$ ipython --no-banner

In [1]: import numpy as np

In [2]: np.set_printoptions(precision=3, suppress=True, linewidth=200)

In [3]: X = np.load("m.npy")

In [4]: X
Out[4]: 
array([[1.   , 0.5  , 0.25 , 0.125, 0.062],
       [0.5  , 1.   , 0.5  , 0.25 , 0.125],
       [0.25 , 0.5  , 1.   , 0.5  , 0.25 ],
       [0.125, 0.25 , 0.5  , 1.   , 0.5  ],
       [0.062, 0.125, 0.25 , 0.5  , 1.   ]])

In [5]: rng = np.random.default_rng(9368)

In [6]: z = rng.permutation(5)

In [7]: z
Out[7]: array([3, 1, 2, 0, 4])

In [8]: other = X[z][:, z]

In [9]: other
Out[9]: 
array([[1.   , 0.25 , 0.5  , 0.125, 0.5  ],
       [0.25 , 1.   , 0.5  , 0.5  , 0.125],
       [0.5  , 0.5  , 1.   , 0.25 , 0.25 ],
       [0.125, 0.5  , 0.25 , 1.   , 0.062],
       [0.5  , 0.125, 0.25 , 0.062, 1.   ]])

In [10]: np.trace(other)
Out[10]: np.float64(5.0)

In [11]: round(float(np.linalg.det(other)), 3), round(float(np.linalg.det(X[z])), 3)
Out[11]: (0.316, -0.316)

In [12]: np.sort(np.abs(np.linalg.eigvals(other)))
Out[12]: array([0.36 , 0.457, 0.69 , 1.231, 2.262])

In [13]: w, vecs = np.linalg.eigh(other)

In [14]: np.linalg.eigvalsh(other + -3 * np.eye(5))
Out[14]: array([-2.64 , -2.543, -2.31 , -1.769, -0.738])

In [15]: w
Out[15]: array([0.36 , 0.457, 0.69 , 1.231, 2.262])

In [16]: m1 = np.load("out0.npy")

In [17]: m1
Out[17]: 
array([[2, 4, 5],
       [0, 6, 7],
       [0, 6, 7],
       [2, 4, 5],
       [0, 7, 8],
       [2, 4, 5],
       [1, 5, 6],
       [0, 6, 7],
       [1, 5, 6],
       [2, 4, 5]])

In [18]: basis = m1[[9, 2]].astype(float)

In [19]: for _ in range(4):
    ...:     z = np.linalg.norm(m1[:, None] - basis, axis=-1).argmin(axis=1)
    ...:     basis = np.array([m1[z == j].mean(axis=0) for j in range(2)])
    ...: 

In [20]: z
Out[20]: array([0, 1, 1, 0, 1, 0, 0, 1, 0, 0])

In [21]: basis[1] - basis[0]
Out[21]: array([-1.667,  1.917,  1.917])

In [22]: Xs = m1 - m1.mean(axis=0)

In [23]: vecs = np.linalg.svd(Xs)[2][:2]

In [24]: other = Xs - Xs @ vecs.T @ vecs

In [25]: np.linalg.norm(other, axis=1).round(6).argmax()
Out[25]: np.int64(0)

In [26]: x = np.array([6, 7, 9])

In [27]: rhs = m1 @ x

In [28]: np.linalg.lstsq(m1, rhs)[0]
Out[28]: array([6., 7., 9.])

In [29]: rhs
Out[29]: array([ 85, 105, 105,  85, 121,  85,  95, 105,  95,  85])

In [30]: rhs = rhs + 0.1 * rng.normal(size=10)

In [31]: rhs
Out[31]: array([ 85.049, 104.817, 104.91 ,  84.926, 121.027,  85.123,  94.955, 104.869,  95.009,  84.887])

In [32]: c, *_ = np.linalg.lstsq(m1, rhs)

In [33]: [round(float(np.linalg.norm(np.linalg.solve(m1.T @ m1 + lam * np.eye(3), m1.T @ rhs))), 2) for lam in (0, 1, 10, 100)]
Out[33]: [13.0, 12.73, 12.04, 10.39]

In [34]: np.round(m1.T @ (rhs - m1 @ c), 3) + 0
Out[34]: array([0., 0., 0.])

In [35]: c.round()
Out[35]: array([6., 8., 8.])

In [36]: np.round(np.linalg.norm(rhs - m1 @ c), 3)
Out[36]: np.float64(0.214)

In [37]: C2 = np.cov(m1, rowvar=False)

In [38]: np.round(np.linalg.eigvalsh(C2)[::-1], 3) + 0
Out[38]: array([3.264, 0.047, 0.   ])

In [39]: np.polyfit(m1[:, 1], m1[:, 2], 1)
Out[39]: array([1., 1.])

In [40]: C2.shape
Out[40]: (3, 3)

In [41]: np.argsort(-m1.std(axis=0).round(6), kind="stable")
Out[41]: array([1, 2, 0])

In [42]: np.corrcoef(m1.T)
Out[42]: 
array([[ 1.   , -0.964, -0.964],
       [-0.964,  1.   ,  1.   ],
       [-0.964,  1.   ,  1.   ]])

In [43]: m1.std(axis=0)
Out[43]: array([0.894, 1.044, 1.044])

In [44]: np.median(m1, axis=0)
Out[44]: array([1., 5., 6.])

In [45]: np.corrcoef(m1[:, 1], m1[:, 2])[0, 1]
Out[45]: np.float64(1.0)

In [46]: left, sigma, vt = np.linalg.svd(m1)

In [47]: sigma
Out[47]: array([25.706,  3.348,  0.091])

In [48]: np.argmax(sigma[:-1] / (sigma[1:] + 1e-6)) + 1
Out[48]: np.int64(2)

In [49]: other = left[:, :2] @ np.diag(sigma[:2]) @ vt[:2]

In [50]: other
Out[50]: 
array([[ 2.   ,  3.998,  5.002],
       [ 0.003,  6.02 ,  6.983],
       [ 0.003,  6.02 ,  6.983],
       [ 2.   ,  3.998,  5.002],
       [-0.009,  6.942,  8.05 ],
       [ 2.   ,  3.998,  5.002],
       [ 1.001,  5.009,  5.993],
       [ 0.003,  6.02 ,  6.983],
       [ 1.001,  5.009,  5.993],
       [ 2.   ,  3.998,  5.002]])

In [51]: np.linalg.matrix_rank(m1, rtol=0.05)
Out[51]: np.int64(2)

In [52]: M = np.loadtxt("arr.csv", delimiter=",")

In [53]: M
Out[53]: 
array([[ 5., -2.,  3.,  0.],
       [ 0., -4.,  3.,  0.],
       [ 3.,  0., -2.,  0.],
       [ 0.,  0.,  0., -1.]])

In [54]: np.trace(M)
Out[54]: np.float64(-2.0)

In [55]: np.sort(np.abs(np.linalg.eigvals(M)))
Out[55]: array([1.   , 2.   , 4.908, 5.908])

In [56]: (M - M.T) / 2
Out[56]: 
array([[ 0. , -1. ,  0. ,  0. ],
       [ 1. ,  0. ,  1.5,  0. ],
       [ 0. , -1.5,  0. ,  0. ],
       [ 0. ,  0. ,  0. ,  0. ]])

In [57]: np.round(np.linalg.det(M), 3)
Out[57]: np.float64(-58.0)

In [58]: M @ M
Out[58]: 
array([[ 34.,  -2.,   3.,   0.],
       [  9.,  16., -18.,   0.],
       [  9.,  -6.,  13.,   0.],
       [  0.,   0.,   0.,   1.]])

In [59]: other = M + rng.integers(-2, 3, (4, 2)) @ rng.integers(-2, 3, (2, 4))

In [60]: other
Out[60]: 
array([[ 2., -4.,  4.,  0.],
       [ 2., -2.,  3.,  0.],
       [ 3.,  1., -1.,  0.],
       [-1.,  0.,  1., -1.]])

In [61]: np.round(np.linalg.svd(other - M, compute_uv=False), 3) + 0
Out[61]: array([4.748, 1.86 , 0.   , 0.   ])

In [62]: np.linalg.matrix_rank(other - M, tol=1e-8)
Out[62]: np.int64(2)

In [63]: np.abs(other - M).sum(axis=1)
Out[63]: array([6., 4., 2., 2.])

In [64]: data = np.load("x.npy")

In [65]: data
Out[65]: 
array([[ 0.309,  0.951,  0.   ,  0.   ,  0.   ],
       [-0.951,  0.309,  0.   ,  0.   ,  0.   ],
       [ 0.   ,  0.   ,  1.   ,  0.   ,  0.   ],
       [ 0.   ,  0.   ,  0.   ,  1.   ,  0.   ],
       [ 0.   ,  0.   ,  0.   ,  0.   ,  1.   ]])

In [66]: u = np.array([3, 0, 0])

In [67]: np.convolve(data[0], u)
Out[67]: array([0.927, 2.853, 0.   , 0.   , 0.   , 0.   , 0.   ])

In [68]: np.polyval(u, data[0])
Out[68]: array([0.286, 2.714, 0.   , 0.   , 0.   ])

In [69]: w, vecs = np.linalg.eig(M)

In [70]: np.sort(np.linalg.eigvals(np.linalg.inv(M)))
Out[70]: array([-1.   , -0.5  , -0.204,  0.169])

In [71]: x = np.array([-2, 1, -2, -3, 1])

In [72]: 5 - np.linalg.matrix_rank(data - np.eye(5), tol=1e-8)
Out[72]: np.int64(3)

In [73]: np.abs(np.linalg.eigvals(data))
Out[73]: array([1., 1., 1., 1., 1.])

In [74]: np.linalg.inv(data)
Out[74]: 
array([[ 0.309, -0.951, -0.   , -0.   , -0.   ],
       [ 0.951,  0.309,  0.   ,  0.   ,  0.   ],
       [ 0.   ,  0.   ,  1.   ,  0.   ,  0.   ],
       [ 0.   ,  0.   ,  0.   ,  1.   ,  0.   ],
       [ 0.   ,  0.   ,  0.   ,  0.   ,  1.   ]])

In [75]: E = np.array([[0, 0], [2, -1], [0, 0], [-2, 1]])

In [76]: E
Out[76]: 
array([[ 0,  0],
       [ 2, -1],
       [ 0,  0],
       [-2,  1]])

In [77]: np.linalg.lstsq(E[:-1].T, E[-1])[2]
Out[77]: np.int32(1)

In [78]: np.unique(E.round(6), axis=0).shape
Out[78]: (3, 2)

In [79]: np.allclose(E[:-1].T @ np.linalg.lstsq(E[:-1].T, E[-1])[0], E[-1])
Out[79]: True

In [80]: round(np.trace(np.linalg.pinv(E) @ E), 3)
Out[80]: np.float64(1.0)

In [81]: E @ np.linalg.pinv(E) @ E
Out[81]: 
array([[ 0.,  0.],
       [ 2., -1.],
       [ 0.,  0.],
       [-2.,  1.]])

In [82]: rk = np.linalg.matrix_rank(E)

In [83]: rk
Out[83]: np.int64(1)

In [84]: null = np.linalg.svd(E)[2][rk:].T

In [85]: [int(np.linalg.matrix_rank(E[:, :j + 1])) for j in range(2)]
Out[85]: [1, 1]

In [86]: np.allclose(E @ null, 0)
Out[86]: True

In [87]: [int(np.linalg.matrix_rank(E[:i])) for i in range(1, len(E) + 1)]
Out[87]: [0, 1, 1, 1]

In [88]: w, vecs = np.linalg.eigh(X)

In [89]: np.round(vecs.T @ X @ vecs, 3) + 0
Out[89]: 
array([[0.36 , 0.   , 0.   , 0.   , 0.   ],
       [0.   , 0.457, 0.   , 0.   , 0.   ],
       [0.   , 0.   , 0.69 , 0.   , 0.   ],
       [0.   , 0.   , 0.   , 1.231, 0.   ],
       [0.   , 0.   , 0.   , 0.   , 2.262]])

In [90]: np.round(vecs.T @ vecs, 3) + 0
Out[90]: 
array([[1., 0., 0., 0., 0.],
       [0., 1., 0., 0., 0.],
       [0., 0., 1., 0., 0.],
       [0., 0., 0., 1., 0.],
       [0., 0., 0., 0., 1.]])

In [91]: np.unique(w.round(6) + 0, return_counts=True)[1]
Out[91]: array([1, 1, 1, 1, 1])

In [92]: np.abs(vecs[:, -1]).round(6).argmax()
Out[92]: np.int64(2)

In [93]: (w > 1e-8).sum(), (w < -1e-8).sum()
Out[93]: (np.int64(5), np.int64(0))

In [94]: np.argsort(-np.linalg.norm(E, axis=0).round(6), kind="stable")[:3]
Out[94]: array([0, 1])

In [95]: np.linalg.matrix_rank(E, rtol=0.1)
Out[95]: np.int64(1)

In [96]: feats = np.loadtxt("data.csv", delimiter=",")

In [97]: feats
Out[97]: 
array([[ -9.,   7.,  -1.,  -1.],
       [-12.,  11.,  -2.,  -2.],
       [ -3.,   4.,  -1.,  -1.],
       [-13.,  11.,  -3.,  -1.]])

In [98]: # null space of dimension 1

In [99]: hat = np.triu(np.array([[-1, 1, 3, -3], [3, -1, 3, 3], [-1, 0, -1, 2], [3, -2, -3, 0]]), 1) + np.eye(4)

In [100]: other = hat @ feats @ np.linalg.inv(hat)

In [101]: np.trace(other), np.trace(feats)
Out[101]: (np.float64(0.0), np.float64(0.0))

In [102]: np.round(np.poly(other), 3) + 0
Out[102]: array([ 1.,  0., -7.,  6.,  0.])

In [103]: K = np.loadtxt("test15.csv", delimiter=",")

In [104]: K
Out[104]: 
array([[-2., -6., -1., -7.,  0.],
       [ 0., -2., -6., -1., -7.],
       [-7.,  0., -2., -6., -1.],
       [-1., -7.,  0., -2., -6.],
       [-6., -1., -7.,  0., -2.]])

In [105]: hat = np.triu(np.array([[-2, -1, -2, 0, 0],
     ...:     [2, -2, -1, -1, 0],
     ...:     [0, -2, 3, 1, 1],
     ...:     [-2, 2, 2, -1, 0],
     ...:     [-3, 3, 1, -2, -3]]), 1) + np.eye(5)

In [106]: other = hat @ K @ np.linalg.inv(hat)

In [107]: other
Out[107]: 
array([[ 12.,   8.,  41., -27., -32.],
       [  8.,  13.,  25.,  -5., -25.],
       [-14., -22., -59.,  29.,  50.],
       [ -1.,  -8., -10.,   0.,   4.],
       [ -6.,  -7., -26.,  19.,  24.]])

In [108]: np.round(np.linalg.det(other), 3)
Out[108]: np.float64(-15856.0)

In [109]: np.linalg.matrix_rank(other)
Out[109]: np.int64(5)
